$ python3 -q
>>> import numpy as np
>>> import numpy.linalg as la
>>> np.set_printoptions(precision=3, suppress=True, linewidth=140, legacy="1.25")
>>> rng = np.random.default_rng(337)
>>> lab = rng.integers(0, 2, 5)
>>> J = np.triu((lab[:, None] == lab) & (rng.random((5, 5)) < 0.8), 1).astype(int)
>>> J += J.T
>>> J
array([[0, 1, 1, 0, 0],
       [1, 0, 1, 0, 0],
       [1, 1, 0, 0, 0],
       [0, 0, 0, 0, 0],
       [0, 0, 0, 0, 0]])
>>> # symmetric
>>> [round(float(la.det(J[:i, :i])), 2) + 0 for i in range(1, 6)]
[0.0, -1.0, 2.0, 0.0, 0.0]
>>> round(la.eigvalsh(J).min(), 3)
-1.0
>>> rk = la.matrix_rank(J)
>>> rk
3
>>> ns = la.svd(J)[2][rk:].T
>>> la.matrix_rank(J.T @ J), la.matrix_rank(J @ J.T)
(3, 3)
>>> [int(la.matrix_rank(J[:i])) for i in range(1, len(J) + 1)]
[1, 2, 3, 3, 3]
>>> ns.shape
(5, 2)
>>> ns @ ns.T
array([[0., 0., 0., 0., 0.],
       [0., 0., 0., 0., 0.],
       [0., 0., 0., 0., 0.],
       [0., 0., 0., 1., 0.],
       [0., 0., 0., 0., 1.]])
>>> [int(la.matrix_rank(np.delete(J, i, axis=0))) for i in range(5)]
[2, 2, 2, 3, 3]
>>> A = np.load("run3.npy")
>>> A
array([[ 0.465, -1.135,  0.564, -0.025, -0.1  ,  1.15 ,  1.161,  0.407, -1.496, -0.333,  0.685, -0.782, -0.707,  0.633],
       [-0.62 ,  0.236, -0.429,  1.399,  0.981,  1.107, -0.88 ,  0.137, -0.942, -0.972, -0.142,  0.026,  1.247, -0.174],
       [ 0.852,  0.116,  0.734,  0.335,  1.002,  0.246,  0.936, -0.671,  0.477,  1.08 ,  1.017,  0.806,  1.376,  0.497],
       [ 0.542, -0.685,  0.865,  0.315,  0.341, -1.068, -1.678,  0.705, -0.229,  0.774,  0.245, -1.206,  0.346,  0.729],
       [-0.852, -0.959,  0.72 ,  0.446,  0.125,  0.286,  0.111, -1.91 ,  0.871, -0.241, -0.963, -0.905, -0.103,  0.552],
       [ 0.31 ,  0.418,  0.842,  0.404, -0.908,  0.669, -0.938, -0.145,  1.095, -1.225,  1.593,  0.31 , -0.533,  0.25 ],
       [-0.465,  0.752,  0.492,  0.177, -0.594, -1.764,  0.654, -0.872, -1.199, -0.931,  0.686, -0.328,  0.638, -0.029],
       [-0.232,  0.491,  0.372,  1.363, -0.257,  0.227,  0.446,  0.103,  0.215,  1.095,  0.447, -1.108, -0.475, -1.867],
       [ 1.007, -1.82 , -0.784,  0.043, -0.62 , -0.382,  0.11 , -0.095,  0.475, -0.742,  0.218, -0.067,  1.077, -1.232],
       [ 0.697, -0.399, -0.187,  0.079,  0.809, -0.248, -0.96 , -1.477, -1.044,  0.274,  0.328,  0.962, -1.323, -0.739],
       [ 0.465,  0.704,  0.938, -1.893,  0.226,  0.869, -0.505, -0.459, -0.293, -0.215, -0.253, -0.839,  0.741, -1.051],
       [-1.085, -0.852,  1.491, -0.028, -1.042,  0.185, -0.319,  0.396, -0.568,  0.584, -0.394,  1.491,  0.433, -0.513],
       [-0.465,  0.062, -1.328, -0.321, -1.413,  0.701, -0.613, -0.885, -0.505,  1.24 ,  0.793, -0.383,  0.582,  0.598],
       [ 1.782,  0.759,  0.296,  0.941, -1.214,  0.264, -0.01 , -0.293, -0.415,  0.042, -1.508,  0.166,  0.134,  0.388]])
>>> r0, r1 = A[1], A[5]
>>> round(float(r0 @ r0), 3)
9.0
>>> round(float(r0 @ r1), 3)
-0.0
>>> p = (r0 @ r1) / (r0 @ r0) * r0
>>> r1 - p
array([ 0.31 ,  0.418,  0.842,  0.404, -0.908,  0.669, -0.938, -0.145,  1.095, -1.225,  1.593,  0.31 , -0.533,  0.25 ])
>>> round(float((r1 - p) @ r0), 3)
-0.0
>>> round(la.norm(r0 + r1) ** 2 + la.norm(r0 - r1) ** 2, 3)
36.0
>>> la.svd(A, compute_uv=False)
array([3., 3., 3., 3., 3., 3., 3., 3., 3., 3., 3., 3., 3., 3.])
>>> la.norm(A, axis=0)
array([3., 3., 3., 3., 3., 3., 3., 3., 3., 3., 3., 3., 3., 3.])
>>> np.sort(np.abs(la.eigvals(A)))
array([3., 3., 3., 3., 3., 3., 3., 3., 3., 3., 3., 3., 3., 3.])
>>> round(float(np.abs(la.eigvals(A)).max()), 3)
3.0
>>> np.allclose(A, A.T)
False
>>> round(float(np.trace(A)), 3)
6.258
